$ python3 -q
>>> import numpy as np
>>> np.set_printoptions(precision=2, suppress=True, linewidth=100)
>>> tidy = lambda a: np.round(a, 2) + 0
>>> arr = np.load("layer0.npy")
>>> print(arr)
[[ 2  1  1  1  0  0  0  4  0]
 [ 2  1  1  1  0  0  0  4  0]
 [ 2  3  7  1  2  2  2  6  5]
 [ 2  2  4  1  1  1  0  5  2]
 [ 2  5 13  1  4  4  6  8 11]
 [ 2  5 13  1  4  4  6  8 11]
 [ 2  4 10  1  3  3  4  7  8]
 [ 2  4 10  1  3  3  4  7  8]
 [ 2  2  4  1  1  1  0  5  2]
 [ 2  1  1  1  0  0  0  4  0]
 [ 2  5 13  1  4  4  6  8 11]
 [ 2  4 10  1  3  3  4  7  8]
 [ 2  0  0  1  0  0  0  3  0]
 [ 2  4 10  1  3  3  4  7  8]
 [ 2  0  0  1  0  0  0  2  0]
 [ 2  4 10  1  3  3  4  7  8]
 [ 2  5 13  1  4  4  6  8 11]
 [ 2  4 10  1  3  3  4  7  8]
 [ 2  3  7  1  2  2  2  6  5]
 [ 2  0  0  1  0  0  0  3  0]
 [ 2  2  4  1  1  1  0  5  2]
 [ 2  1  1  1  0  0  0  4  0]
 [ 2  5 13  1  4  4  6  8 11]
 [ 2  2  4  1  1  1  0  5  2]
 [ 2  0  0  1  0  0  0  3  0]
 [ 2  0  0  1  0  0  0  3  0]]
>>> U, sv, Vt = np.linalg.svd(arr)
>>> evecs = Vt[:(sv > 1e-8).sum()]
>>> rng = np.random.default_rng(5179)
>>> x0 = arr[23] + 3 * arr[14] + rng.integers(2) * np.eye(9)[6]
>>> print(x0)
[ 8.  2.  4.  4.  1.  1.  1. 11.  2.]
>>> print(tidy(evecs.T @ evecs))
[[ 0.8   0.    0.    0.4   0.    0.    0.    0.    0.  ]
 [ 0.    0.64  0.36  0.   -0.14 -0.14  0.11  0.   -0.22]
 [ 0.    0.36  0.64  0.    0.14  0.14 -0.11  0.    0.22]
 [ 0.4   0.    0.    0.2   0.    0.    0.    0.    0.  ]
 [ 0.   -0.14  0.14  0.    0.14  0.14 -0.11  0.    0.22]
 [ 0.   -0.14  0.14  0.    0.14  0.14 -0.11  0.    0.22]
 [ 0.    0.11 -0.11  0.   -0.11 -0.11  0.89  0.    0.22]
 [ 0.    0.    0.    0.    0.    0.    0.    1.    0.  ]
 [ 0.   -0.22  0.22  0.    0.22  0.22  0.22  0.    0.56]]
>>> print(np.linalg.matrix_rank(np.vstack([arr, x0])))
6
>>> rank = np.linalg.matrix_rank(arr)
>>> print(rank)
5
>>> N = np.linalg.svd(arr)[2][rank:].T
>>> print(tidy(N @ N.T))
[[ 0.2   0.    0.   -0.4   0.    0.    0.    0.    0.  ]
 [ 0.    0.36 -0.36  0.    0.14  0.14 -0.11  0.    0.22]
 [ 0.   -0.36  0.36  0.   -0.14 -0.14  0.11  0.   -0.22]
 [-0.4   0.    0.    0.8   0.    0.    0.    0.    0.  ]
 [ 0.    0.14 -0.14  0.    0.86 -0.14  0.11  0.   -0.22]
 [ 0.    0.14 -0.14  0.   -0.14  0.86  0.11  0.   -0.22]
 [ 0.   -0.11  0.11  0.    0.11  0.11  0.11  0.   -0.22]
 [ 0.    0.    0.    0.    0.    0.    0.    0.    0.  ]
 [ 0.    0.22 -0.22  0.   -0.22 -0.22 -0.22  0.    0.44]]
>>> print([int(np.linalg.matrix_rank(arr[:i])) for i in range(1, len(arr) + 1)])
[1, 1, 2, 3, 3, 3, 3, 3, 3, 3, 3, 3, 4, 4, 5, 5, 5, 5, 5, 5, 5, 5, 5, 5, 5, 5]
>>> print([int(np.linalg.matrix_rank(np.delete(arr, i, axis=0))) for i in range(26)])
[5, 5, 5, 5, 5, 5, 5, 5, 5, 5, 5, 5, 5, 5, 4, 5, 5, 5, 5, 5, 5, 5, 5, 5, 5, 5]
>>> print(N.shape)
(9, 4)
>>> print(np.linalg.matrix_rank(arr.T @ arr), np.linalg.matrix_rank(arr @ arr.T))
5 5
